$ python3 -q
>>> import numpy as np
>>> np.set_printoptions(precision=3, suppress=True, linewidth=160)
>>> out = np.array([[-2, -1], [0, -3]])
>>> cent = np.array([[5, 0, 1, 4, 4],
...     [4, 4, 2, 3, 5],
...     [2, 1, 5, 0, 5],
...     [5, 3, 2, 3, 5],
...     [1, 1, 3, 3, 5]])
>>> X = np.block([[out, np.zeros((2, 5))], [np.zeros((5, 2)), cent]])
>>> X
array([[-2., -1.,  0.,  0.,  0.,  0.,  0.],
       [ 0., -3.,  0.,  0.,  0.,  0.,  0.],
       [ 0.,  0.,  5.,  0.,  1.,  4.,  4.],
       [ 0.,  0.,  4.,  4.,  2.,  3.,  5.],
       [ 0.,  0.,  2.,  1.,  5.,  0.,  5.],
       [ 0.,  0.,  5.,  3.,  2.,  3.,  5.],
       [ 0.,  0.,  1.,  1.,  3.,  3.,  5.]])
>>> (np.linalg.matrix_power((X != 0) + (X.T != 0) + np.eye(7), 7) > 0).astype(int)
array([[1, 1, 0, 0, 0, 0, 0],
       [1, 1, 0, 0, 0, 0, 0],
       [0, 0, 1, 1, 1, 1, 1],
       [0, 0, 1, 1, 1, 1, 1],
       [0, 0, 1, 1, 1, 1, 1],
       [0, 0, 1, 1, 1, 1, 1],
       [0, 0, 1, 1, 1, 1, 1]])
>>> X @ X
array([[ 4.,  5.,  0.,  0.,  0.,  0.,  0.],
       [ 0.,  9.,  0.,  0.,  0.,  0.,  0.],
       [ 0.,  0., 51., 17., 30., 44., 65.],
       [ 0.,  0., 60., 32., 43., 52., 86.],
       [ 0.,  0., 29., 14., 44., 26., 63.],
       [ 0.,  0., 61., 28., 42., 53., 85.],
       [ 0.,  0., 35., 21., 39., 31., 64.]])
>>> round(float(np.linalg.det(X)), 3)
-174.0
>>> X @ X
array([[ 4.,  5.,  0.,  0.,  0.,  0.,  0.],
       [ 0.,  9.,  0.,  0.,  0.,  0.,  0.],
       [ 0.,  0., 51., 17., 30., 44., 65.],
       [ 0.,  0., 60., 32., 43., 52., 86.],
       [ 0.,  0., 29., 14., 44., 26., 63.],
       [ 0.,  0., 61., 28., 42., 53., 85.],
       [ 0.,  0., 35., 21., 39., 31., 64.]])
>>> np.linalg.matrix_power(X, 2)
array([[ 4.,  5.,  0.,  0.,  0.,  0.,  0.],
       [ 0.,  9.,  0.,  0.,  0.,  0.,  0.],
       [ 0.,  0., 51., 17., 30., 44., 65.],
       [ 0.,  0., 60., 32., 43., 52., 86.],
       [ 0.,  0., 29., 14., 44., 26., 63.],
       [ 0.,  0., 61., 28., 42., 53., 85.],
       [ 0.,  0., 35., 21., 39., 31., 64.]])
>>> np.linalg.determinant(X)
Traceback (most recent call last):
  File "<python-input-11>", line 1, in <module>
    np.linalg.determinant(X)
    ^^^^^^^^^^^^^^^^^^^^^
AttributeError: module 'numpy.linalg' has no attribute 'determinant'
>>> round(float(np.abs(np.linalg.eigvals(X)).max()), 3)
14.616
>>> np.allclose(X, X.T)
False
>>> cent = np.array([[-3, 2, 1]])
>>> rng = np.random.default_rng(33)
>>> feats = rng.normal(size=(12, 1)) @ cent + np.array([3, 3, 2])
>>> feats
array([[ 1.805,  3.797,  2.398],
       [ 4.688,  1.874,  1.437],
       [ 1.233,  4.178,  2.589],
       [ 2.874,  3.084,  2.042],
       [ 7.713, -0.142,  0.429],
       [-0.005,  5.003,  3.002],
       [ 3.294,  2.804,  1.902],
       [ 1.141,  4.24 ,  2.62 ],
       [-2.51 ,  6.674,  3.837],
       [ 2.195,  3.537,  2.268],
       [ 6.223,  0.851,  0.926],
       [ 5.043,  1.638,  1.319]])
>>> # rank 2
>>> Xc = feats - feats.mean(axis=0)
>>> evecs = np.linalg.svd(Xc)[2][:2]
>>> out = Xc - Xc @ evecs.T @ evecs
>>> np.diag(evecs.T @ evecs)
array([0.956, 0.972, 0.072])
>>> round(np.linalg.norm(out) / np.linalg.norm(Xc), 3)
np.float64(0.0)
>>> np.round(out.std(axis=0), 3) + 0
array([0., 0., 0.])
>>> np.round(np.cov(Xc @ evecs.T, rowvar=False), 3) + 0
array([[12.35,  0.  ],
       [ 0.  ,  0.  ]])
>>> r = np.linalg.matrix_rank(feats)
>>> r
np.int64(2)
>>> N = np.linalg.svd(feats)[2][r:].T
>>> N @ N.T
array([[ 0.003,  0.029, -0.049],
       [ 0.029,  0.264, -0.44 ],
       [-0.049, -0.44 ,  0.733]])
>>> np.linalg.matrix_rank(feats.T @ feats), np.linalg.matrix_rank(feats @ feats.T)
(np.int64(2), np.int64(2))
>>> [int(np.linalg.matrix_rank(np.delete(feats, i, axis=0))) for i in range(12)]
[2, 2, 2, 2, 2, 2, 2, 2, 2, 2, 2, 2]
>>> cent = feats[[8, 0]].astype(float)
>>> for _ in range(7):
...     z = np.linalg.norm(feats[:, None] - cent, axis=-1).argmin(axis=1)
...     cent = np.array([feats[z == j].mean(axis=0) for j in range(2)])
... 
>>> z
array([0, 1, 0, 1, 1, 0, 1, 0, 0, 0, 1, 1])
>>> np.bincount(z)
array([6, 6])
>>> cent
array([[0.643, 4.571, 2.786],
       [4.972, 1.685, 1.343]])
>>> cent[1] - cent[0]
array([ 4.329, -2.886, -1.443])
>>> ang = np.radians(115)
>>> r_ = np.eye(3)
>>> r_[0, 0] = r_[2, 2] = np.cos(ang)
>>> r_[0, 2], r_[2, 0] = -np.sin(ang), np.sin(ang)
>>> r_
array([[-0.423,  0.   , -0.906],
       [ 0.   ,  1.   ,  0.   ],
       [ 0.906,  0.   , -0.423]])
>>> out = feats @ r_.T
>>> np.round(np.linalg.svd(feats, compute_uv=False), 3) + 0, np.round(np.linalg.svd(out, compute_uv=False), 3) + 0
(array([16.222, 11.655,  0.   ]), array([16.222, 11.655,  0.   ]))
>>> np.allclose(feats @ feats.T, out @ out.T)
True
>>> round(float(np.linalg.det(r_)), 3), round(float(np.trace(r_)), 3)
(1.0, 0.155)
>>> np.abs(out - feats).max(axis=0)
array([11.361,  0.   ,  7.734])
>>> np.linalg.matrix_power(r_, 2)
array([[-0.643,  0.   ,  0.766],
       [ 0.   ,  1.   ,  0.   ],
       [-0.766,  0.   , -0.643]])
>>> np.linalg.determinant(r_)
Traceback (most recent call last):
  File "<python-input-49>", line 1, in <module>
    np.linalg.determinant(r_)
    ^^^^^^^^^^^^^^^^^^^^^
AttributeError: module 'numpy.linalg' has no attribute 'determinant'
>>> np.allclose(r_, r_.T)
False
>>> round(np.abs(np.linalg.eigvals(r_)).max(), 3)
np.float64(1.0)
>>> round(np.linalg.det(r_), 3)
np.float64(1.0)
>>> K = np.array([[28, 63, 56, 28, 49], [8, 18, 16, 8, 14], [16, 36, 32, 16, 28]])
>>> left, sigma, Vt = np.linalg.svd(K)
>>> evecs = Vt[:(sigma > 1e-8).sum()]
>>> vec = K[2] + 2 * K[1] + rng.integers(2) * np.eye(5)[1]
>>> vec
array([32., 72., 64., 32., 56.])
>>> np.linalg.matrix_rank(np.vstack([K, vec]))
np.int64(1)
>>> left, sigma, Vt = np.linalg.svd(K)
>>> sigma.round(3) + 0
array([124.876,   0.   ,   0.   ])
>>> out = left[:, :1] @ np.diag(sigma[:1]) @ Vt[:1]
>>> np.linalg.matrix_rank(out)
np.int64(1)
>>> round(np.linalg.norm(K - out) / np.linalg.norm(K), 3)
np.float64(0.0)
>>> ang = np.radians(30)
>>> r_ = np.eye(5)
>>> r_[2, 2] = r_[0, 0] = np.cos(ang)
>>> r_[2, 0], r_[0, 2] = -np.sin(ang), np.sin(ang)
>>> r_
array([[ 0.866,  0.   ,  0.5  ,  0.   ,  0.   ],
       [ 0.   ,  1.   ,  0.   ,  0.   ,  0.   ],
       [-0.5  ,  0.   ,  0.866,  0.   ,  0.   ],
       [ 0.   ,  0.   ,  0.   ,  1.   ,  0.   ],
       [ 0.   ,  0.   ,  0.   ,  0.   ,  1.   ]])
>>> out = K @ r_.T
>>> np.allclose(K @ K.T, out @ out.T)
True
>>> np.allclose(np.linalg.norm(K, axis=1), np.linalg.norm(out, axis=1))
True
>>> r = np.linalg.matrix_rank(K)
>>> r
np.int64(1)
>>> N = np.linalg.svd(K)[2][r:].T
>>> N @ N.T
array([[ 0.929, -0.159, -0.142, -0.071, -0.124],
       [-0.159,  0.642, -0.319, -0.159, -0.279],
       [-0.142, -0.319,  0.717, -0.142, -0.248],
       [-0.071, -0.159, -0.142,  0.929, -0.124],
       [-0.124, -0.279, -0.248, -0.124,  0.783]])
>>> np.linalg.matrix_rank(K.T @ K), np.linalg.matrix_rank(K @ K.T)
(np.int64(1), np.int64(1))
>>> np.allclose(K @ N, 0)
True
>>> [int(np.linalg.matrix_rank(K[:i])) for i in range(1, len(K) + 1)]
[1, 1, 1]
>>> out = K / np.sqrt((K ** 2).mean(axis=1, keepdims=True))
>>> out[0]
array([0.595, 1.339, 1.19 , 0.595, 1.041])
>>> K - K.mean(axis=1, keepdims=True)
array([[-16.8,  18.2,  11.2, -16.8,   4.2],
       [ -4.8,   5.2,   3.2,  -4.8,   1.2],
       [ -9.6,  10.4,   6.4,  -9.6,   2.4]])
>>> np.linalg.matrix_rank(out) == np.linalg.matrix_rank(K)
np.True_
>>> m1 = np.load("m.npy")
>>> m1
array([[  1,   0,  -8,  -4,  -5,   0, -10,  -2],
       [  3,  -5,  -1,   6,   5,  -7,  -3,   5],
       [  5,   1,   7,   8,   1,   3,   7,  -3],
       [  4,   6,  -2,  -4,  -8,   6,  -4,  -8],
       [  0,  -2, -10,  -4,  -4,  -2, -12,   0],
       [  3,   3,   3,  -2,   3,  -5,   0,   2],
       [ -9,  -7,  -5,   0,   1,   1,   0,   4]])
>>> # looks like rank 4
>>> def softmax(z):
...     e = np.exp(z - z.max(axis=-1, keepdims=True))
...     return e / e.sum(axis=-1, keepdims=True)
... 
>>> np.round(softmax(m1[2]), 3) + 0
array([0.028, 0.001, 0.205, 0.557, 0.001, 0.004, 0.205, 0.   ])
>>> softmax(m1).sum(axis=1)
array([1., 1., 1., 1., 1., 1., 1.])
>>> S = m1 @ m1.T / np.sqrt(8)
>>> np.round(softmax(S), 3) + 0
array([[0., 0., 0., 0., 1., 0., 0.],
       [0., 1., 0., 0., 0., 0., 0.],
       [0., 0., 1., 0., 0., 0., 0.],
       [0., 0., 0., 1., 0., 0., 0.],
       [0., 0., 0., 0., 1., 0., 0.],
       [0., 0., 0., 0., 0., 1., 0.],
       [0., 0., 0., 0., 0., 0., 1.]])
>>> np.round(softmax(S + np.triu(np.full(S.shape, -np.inf), 1)), 3) + 0
array([[1., 0., 0., 0., 0., 0., 0.],
       [0., 1., 0., 0., 0., 0., 0.],
       [0., 0., 1., 0., 0., 0., 0.],
       [0., 0., 0., 1., 0., 0., 0.],
       [0., 0., 0., 0., 1., 0., 0.],
       [0., 0., 0., 0., 0., 1., 0.],
       [0., 0., 0., 0., 0., 0., 1.]])
>>> r0, r1 = m1[3], m1[4]
>>> r0 @ r0
np.int64(252)
>>> pr = (r0 @ r1) / (r0 @ r0) * r0
>>> r1 - pr
array([ -1.46 ,  -4.19 ,  -9.27 ,  -2.54 ,  -1.079,  -4.19 , -10.54 ,   2.921])
>>> np.linalg.matrix_rank(np.outer(r0, r1))
np.int64(1)
>>> vec = np.array([-2, 0, 2, 1, -1, -3, -2, 3])
>>> h = np.maximum(m1 @ vec, 0)
>>> m1 * (h > 1e-9)[:, None]
array([[  0,   0,   0,   0,   0,   0,   0,   0],
       [  3,  -5,  -1,   6,   5,  -7,  -3,   5],
       [  0,   0,   0,   0,   0,   0,   0,   0],
       [  0,   0,   0,   0,   0,   0,   0,   0],
       [  0,  -2, -10,  -4,  -4,  -2, -12,   0],
       [  3,   3,   3,  -2,   3,  -5,   0,   2],
       [ -9,  -7,  -5,   0,   1,   1,   0,   4]])
>>> np.maximum(m1 @ (3 * vec), 0)
array([  0, 105,   0,   0,  30,  48,  48])
>>> K @ K
Traceback (most recent call last):
  File "<python-input-101>", line 1, in <module>
    K @ K
    ~~^~~
ValueError: matmul: Input operand 1 has a mismatch in its core dimension 0, with gufunc signature (n?,k),(k,m?)->(n?,m?) (size 3 is different from 5)
>>> gram = K.T @ K
>>> np.linalg.matrix_rank(gram)
np.int64(1)
>>> np.round(np.linalg.svd(K, compute_uv=False) ** 2, 3) + 0
array([15594.,     0.,     0.])
>>> np.diag(gram)
array([1104, 5589, 4416, 1104, 3381])
>>> np.round(np.linalg.eigvalsh(gram)[::-1], 3) + 0
array([15594.,     0.,     0.,     0.,     0.])
>>> np.allclose(gram, gram.T)
True
>>> np.trace(gram), (K ** 2).sum()
(np.int64(15594), np.int64(15594))
>>> r = np.linalg.matrix_rank(m1)
>>> r
np.int64(4)
>>> N = np.linalg.svd(m1)[2][r:].T
>>> N.shape
(8, 4)
>>> np.allclose(m1 @ N, 0)
True
>>> E = np.load("a.npy")
>>> E
array([[1, 0, 0, 0, 0],
       [0, 1, 0, 0, 0],
       [0, 0, 0, 0, 1],
       [0, 0, 1, 0, 0],
       [0, 0, 0, 1, 0]])
>>> W = np.array([[-4, -3, 4], [3, -3, 0], [3, -4, 1], [-4, 4, 2], [3, 0, 1]])
>>> c = np.array([2, 4, 2])
>>> H = np.maximum(E @ W + c, 0)
>>> (H > 0).astype(int)
array([[0, 1, 1],
       [1, 1, 1],
       [1, 1, 1],
       [1, 0, 1],
       [0, 1, 1]])
>>> cent = np.array([[0, 0, 0], [1, 2, 2], [3, 0, 3]])
>>> H @ cent
array([[19,  2, 20],
       [ 7,  2,  8],
       [13,  8, 17],
       [ 9,  0,  9],
       [20, 16, 28]])
>>> (H @ cent).round(6).argmax(axis=1)
array([2, 2, 2, 0, 2])
>>> ang = rng.uniform(0, 2 * np.pi, 20)
>>> O, _ = np.linalg.qr(np.array([[0.9, -0.6],
...     [0.4, -0.1],
...     [-1.1, 0.2],
...     [0.7, 0.7],
...     [-0.3, -0.5],
...     [-0.6, -1.1]]))
>>> data = 5 * np.c_[np.cos(ang), np.sin(ang)] @ O.T
>>> data
array([[-0.655,  0.17 , -0.674,  2.716, -1.717, -3.71 ],
       [-2.774, -1.18 ,  3.22 , -1.784,  0.7  ,  1.369],
       [ 2.079,  0.378, -0.792, -2.208,  1.602,  3.531],
       [ 1.483,  0.138, -0.146, -2.492,  1.693,  3.699],
       [-2.844, -1.193,  3.249, -1.714,  0.649,  1.255],
       [ 2.917,  1.206, -3.276,  1.636, -0.593, -1.131],
       [ 1.297,  0.805, -2.317,  2.61 , -1.393, -2.924],
       [ 0.637,  0.605, -1.807,  2.744, -1.562, -3.316],
       [-3.368, -1.256,  3.345, -0.933,  0.11 ,  0.076],
       [-1.464, -0.853,  2.438, -2.558,  1.34 ,  2.801],
       [-1.621, -0.192,  0.291,  2.437, -1.678, -3.674],
       [-1.302, -0.807,  2.321, -2.609,  1.392,  2.92 ],
       [ 0.69 ,  0.621, -1.849,  2.737, -1.55 , -3.29 ],
       [-3.026, -0.811,  1.989,  1.386, -1.235, -2.791],
       [-2.447, -0.535,  1.224,  1.96 , -1.502, -3.336],
       [-2.504, -0.561,  1.294,  1.916, -1.483, -3.298],
       [ 1.459,  0.129, -0.121, -2.501,  1.695,  3.702],
       [ 0.948, -0.063,  0.393, -2.657,  1.72 ,  3.732],
       [ 1.387,  0.101, -0.046, -2.528,  1.702,  3.712],
       [-2.191, -0.425,  0.921,  2.139, -1.576, -3.481]])
>>> # null space of dimension 4
>>> left, sigma, Vt = np.linalg.svd(data)
>>> evecs = Vt[:(sigma > 1e-8).sum()]
>>> vec = data[9] + 2 * data[15] + rng.integers(2) * np.eye(6)[1]
>>> vec
array([-6.471, -1.975,  5.026,  1.273, -1.627, -3.794])
>>> np.allclose(evecs.T @ evecs @ vec, vec)
True
